% ipython --no-banner

In [1]: import numpy as np

In [2]: from numpy import linalg as LA

In [3]: np.set_printoptions(precision=2, suppress=True, linewidth=140)

In [4]: F = np.load("sample6.npy")

In [5]: print(F)
[[ 8. -1.  0.]
 [-1. -6. -1.]
 [ 0. -1. -9.]]

In [6]: ev, vecs = LA.eig(F)

In [7]: print(np.sort(LA.eigvals(F.T)))
[-9.31 -5.76  8.07]

In [8]: print(np.sort(LA.eigvals(LA.inv(F))))
[-0.17 -0.11  0.12]

In [9]: M = np.load("m.npy")

In [10]: print(M)
[[-3  0  0  0  0  0  0  0]
 [ 4 -2  0  0  0  0  0  0]
 [-4  0 -3  0  0  0  0  0]
 [-1 -2  1  5  0  0  0  0]
 [-4  4  2 -4 -2  0  0  0]
 [-3  5  4  5  3  0  0  0]
 [-4  2  4 -4 -4  3  2  0]
 [ 5 -5 -1  2 -5  4  0  0]]

In [11]: # null space of dimension 1

In [12]: print([round(float(x), 2) for x in LA.svd(M, compute_uv=False)[:3]])
[13.87, 10.49, 7.61]

In [13]: print(np.round(LA.norm(M, 2) / LA.norm(M), 2))
0.69

In [14]: print(np.argsort(-LA.norm(M, axis=0).round(6), kind="stable")[:3])
[0 3 1]

In [15]: print(np.sort(LA.eigvals(M)))
[-3. -3. -2. -2.  0.  0.  2.  5.]

In [16]: print(np.prod(np.diag(M)), round(float(LA.det(M)), 2))
0 0.0

In [17]: left, sig, vt = LA.svd(M)

In [18]: vecs = vt[:(sig > 1e-8).sum()]

In [19]: rng = np.random.default_rng(2780)

In [20]: vec = M[1] + 5 * M[2] + rng.integers(2) * np.eye(8)[2]

In [21]: print(vec)
[-16.  -2. -15.   0.   0.   0.   0.   0.]

In [22]: print(LA.matrix_rank(np.vstack([M, vec])))
7

In [23]: print(np.round(LA.norm(vec - vecs.T @ vecs @ vec), 2))
0.0

In [24]: print(np.round(vecs.T @ vecs, 2) + 0)
[[1. 0. 0. 0. 0. 0. 0. 0.]
 [0. 1. 0. 0. 0. 0. 0. 0.]
 [0. 0. 1. 0. 0. 0. 0. 0.]
 [0. 0. 0. 1. 0. 0. 0. 0.]
 [0. 0. 0. 0. 1. 0. 0. 0.]
 [0. 0. 0. 0. 0. 1. 0. 0.]
 [0. 0. 0. 0. 0. 0. 1. 0.]
 [0. 0. 0. 0. 0. 0. 0. 0.]]

In [25]: feats = np.array([[1, -2, 1, -5, 3],
    ...:     [4, -4, 0, -3, -4],
    ...:     [-2, 1, 5, -4, -1],
    ...:     [0, -5, -2, 4, 5],
    ...:     [-5, 5, -5, 3, 5],
    ...:     [1, 2, -1, -1, -4],
    ...:     [1, 5, 0, 1, 3]])

In [26]: print(feats)
[[ 1 -2  1 -5  3]
 [ 4 -4  0 -3 -4]
 [-2  1  5 -4 -1]
 [ 0 -5 -2  4  5]
 [-5  5 -5  3  5]
 [ 1  2 -1 -1 -4]
 [ 1  5  0  1  3]]

In [27]: other = feats[0, 0] * feats[1:] - np.outer(feats[1:, 0], feats[0])

In [28]: print(other)
[[  0   4  -4  17 -16]
 [  0  -3   7 -14   5]
 [  0  -5  -2   4   5]
 [  0  -5   0 -22  20]
 [  0   4  -2   4  -7]
 [  0   7  -1   6   0]]

In [29]: print(feats[:, 0] / feats[0, 0])
[ 1.  4. -2.  0. -5.  1.  1.]

In [30]: E = np.load("arr.npy")

In [31]: print(E)
[[ 0.4  -2.02 -1.5   0.    1.   -0.5   1.6 ]
 [-0.7  -2.41 -2.1  -1.3   1.2   0.3   0.9 ]
 [ 0.1  -0.4   1.4   1.3   0.2   0.2  -1.2 ]
 [ 1.1   1.79  1.9   0.6  -0.9   0.6   0.3 ]
 [-0.3   0.21  0.    0.7  -0.1  -0.1   1.8 ]
 [ 1.1   1.79  1.1   0.1  -0.9   1.3   1.  ]
 [ 0.3   1.61 -1.3  -0.6  -0.8   0.2  -0.6 ]
 [-1.1  -0.43 -0.5   1.7   0.2   1.7   2.  ]
 [-0.7   0.61  0.2   1.4  -0.3   0.4  -2.  ]
 [ 0.4   1.59  1.3  -0.1  -0.8  -1.   -0.7 ]
 [-0.2  -0.74 -1.1   0.6   0.4   0.2  -1.6 ]
 [-1.1   0.02 -2.3   1.    0.   -0.1  -0.3 ]
 [ 1.9  -0.16  1.4   1.    0.1   1.5   0.1 ]
 [ 0.4  -0.61 -0.8   0.8   0.3   0.4   1.5 ]
 [-1.7   1.17  0.    0.   -0.6  -1.5  -1.9 ]
 [-0.8   0.81 -0.1   0.5  -0.4  -1.1   1.6 ]
 [ 0.   -0.42  0.5   0.8   0.2   2.3  -1.2 ]
 [-0.8   1.23 -0.9  -0.4  -0.6   0.6   0.1 ]
 [-0.3   2.2   2.    0.   -1.1   0.3  -0.6 ]
 [ 0.9  -2.21  0.5   1.    1.1   1.1  -0.9 ]
 [-0.1   0.81 -1.1  -0.5  -0.4  -0.8  -0.4 ]
 [-2.    2.39 -0.2   0.   -1.2   0.5  -0.7 ]
 [-0.2  -0.6   0.6   0.2   0.3   1.3  -0.1 ]
 [-1.2  -0.98  0.8   1.4   0.5  -1.6   0.9 ]
 [-0.2  -2.22  0.1  -0.4   1.1   0.   -0.4 ]
 [-0.4   1.56 -1.4   0.8  -0.8   0.9  -0.1 ]
 [ 0.6   0.36  0.2   0.4  -0.2   0.8  -1.1 ]
 [-0.4  -1.42  0.2   0.6   0.7   0.6  -0.7 ]
 [-0.3  -0.42  0.8  -1.7   0.2   1.6   1.7 ]]

In [32]: Xc = (E - E.mean(axis=0)) / E.std(axis=0)

In [33]: print(Xc.std(axis=0))
[1. 1. 1. 1. 1. 1. 1.]

In [34]: print(np.argwhere(np.abs(Xc) > 2))
[[ 1  3]
 [11  2]
 [12  0]
 [16  5]
 [21  0]
 [23  5]
 [28  3]]

In [35]: coef = LA.lstsq(np.delete(Xc, 5, axis=1), Xc[:, 5])[0]

In [36]: print(round(float(1 - np.var(Xc[:, 5] - np.delete(Xc, 5, axis=1) @ coef)), 2))
0.18

In [37]: vec = np.array([-2, -3, 2, 2, -3, 1, 2])

In [38]: rhs = E @ vec

In [39]: print(LA.solve(E.T @ E, E.T @ rhs))
[-2. -3.  2.  2. -3.  1.  2.]

In [40]: print(np.round(LA.pinv(E) @ E, 2) + 0)
[[1. 0. 0. 0. 0. 0. 0.]
 [0. 1. 0. 0. 0. 0. 0.]
 [0. 0. 1. 0. 0. 0. 0.]
 [0. 0. 0. 1. 0. 0. 0.]
 [0. 0. 0. 0. 1. 0. 0.]
 [0. 0. 0. 0. 0. 1. 0.]
 [0. 0. 0. 0. 0. 0. 1.]]

In [41]: rhs = rhs + 0.05 * rng.normal(size=29)

In [42]: print(rhs)
[ 1.96  0.31  3.62  1.23  5.17  0.92 -7.79 10.96  0.07 -3.1  -2.47 -1.19  2.91  3.51 -3.66  3.34  3.08 -2.1   0.33  3.78 -5.93 -0.79  4.03
  8.5   2.35 -1.85 -1.83  3.75  4.44]

In [43]: coef, *_ = LA.lstsq(E, rhs)

In [44]: print(coef)
[-2.   -2.7   1.99  2.01 -2.41  1.    2.  ]

In [45]: print(np.round(E.T @ (rhs - E @ coef), 2) + 0)
[0. 0. 0. 0. 0. 0. 0.]

In [46]: Xc = E - E.mean(axis=0)

In [47]: vecs = LA.svd(Xc)[2][:6]

In [48]: other = Xc - Xc @ vecs.T @ vecs

In [49]: print(round(LA.norm(other) / LA.norm(Xc), 2))
0.0

In [50]: print(np.diag(vecs.T @ vecs))
[1.  0.8 1.  1.  0.2 1.  1. ]

In [51]: print(LA.norm(other, axis=1).round(6).argmax())
10

In [52]: print(np.round(other.std(axis=0), 2) + 0)
[0.   0.   0.   0.   0.01 0.   0.  ]

In [53]: idx = E[:, 5] > np.median(E[:, 5])

In [54]: f = E[idx].mean(axis=0) - E[~idx].mean(axis=0)

In [55]: print(np.round((((E - E.mean(axis=0)) @ f > 0) == idx).mean(), 2))
0.83

In [56]: print(idx.astype(int))
[0 0 0 1 0 1 0 1 0 0 0 0 1 0 0 0 1 1 0 1 0 1 1 0 0 1 1 1 1]

In [57]: left, sig, vt = LA.svd(E)

In [58]: print(np.argmax(sig[:-1] / (sig[1:] + 1e-6)) + 1)
6

In [59]: other = left[:, :6] @ np.diag(sig[:6]) @ vt[:6]

In [60]: print(LA.matrix_rank(other))
6

In [61]: print(round(np.abs(E - other).max(), 2))
0.02

In [62]: m1 = np.loadtxt("w.csv", delimiter=",")

In [63]: print(m1)
[[-3. -3.  3.  7.]
 [-1.  2. -3. -3.]
 [ 0.  0.  0.  3.]
 [ 0.  0.  2.  3.]]

In [64]: ev, vecs = LA.eig(m1)

In [65]: print(ev)
[-3.54  2.54 -1.37  4.37]

In [66]: print(m1 @ vecs[:, 0] - ev[0] * vecs[:, 0])
[0. 0. 0. 0.]

In [67]: gram = m1.T @ m1

In [68]: print(LA.svd(m1, compute_uv=False) ** 2)
[108.49   7.85   3.74   0.92]

In [69]: idx = rng.permutation(4)

In [70]: print(idx)
[0 1 2 3]

In [71]: other = m1[idx][:, idx]

In [72]: print(np.trace(other))
2.0

In [73]: print(np.diag(other))
[-3.  2.  0.  3.]

In [74]: print(np.allclose(other, m1))
True

In [75]: arr = np.array([[-0.12, -0.42, 0.24, 0.13, 0.04, 0.0, 0.3, 0.11],
    ...:     [-5.43, 5.88, -6.2, 3.99, -3.51, 1.75, -3.96, 5.62],
    ...:     [-6.0, 6.04, -5.8, 3.82, -4.37, 2.25, -4.13, 6.02],
    ...:     [-6.35, 5.97, -5.87, 3.88, -4.09, 1.74, -4.39, 6.1]])

In [76]: left, sig, vt = LA.svd(arr, full_matrices=False)

In [77]: print(sig)
[24.08  0.89  0.54  0.46]

In [78]: print(np.round(vt @ vt.T, 2) + 0)
[[1. 0. 0. 0.]
 [0. 1. 0. 0.]
 [0. 0. 1. 0.]
 [0. 0. 0. 1.]]

In [79]: print(np.abs(vt[0]))
[0.43 0.43 0.43 0.28 0.29 0.14 0.3  0.43]

In [80]: print(np.allclose(left * sig @ vt, arr))
True
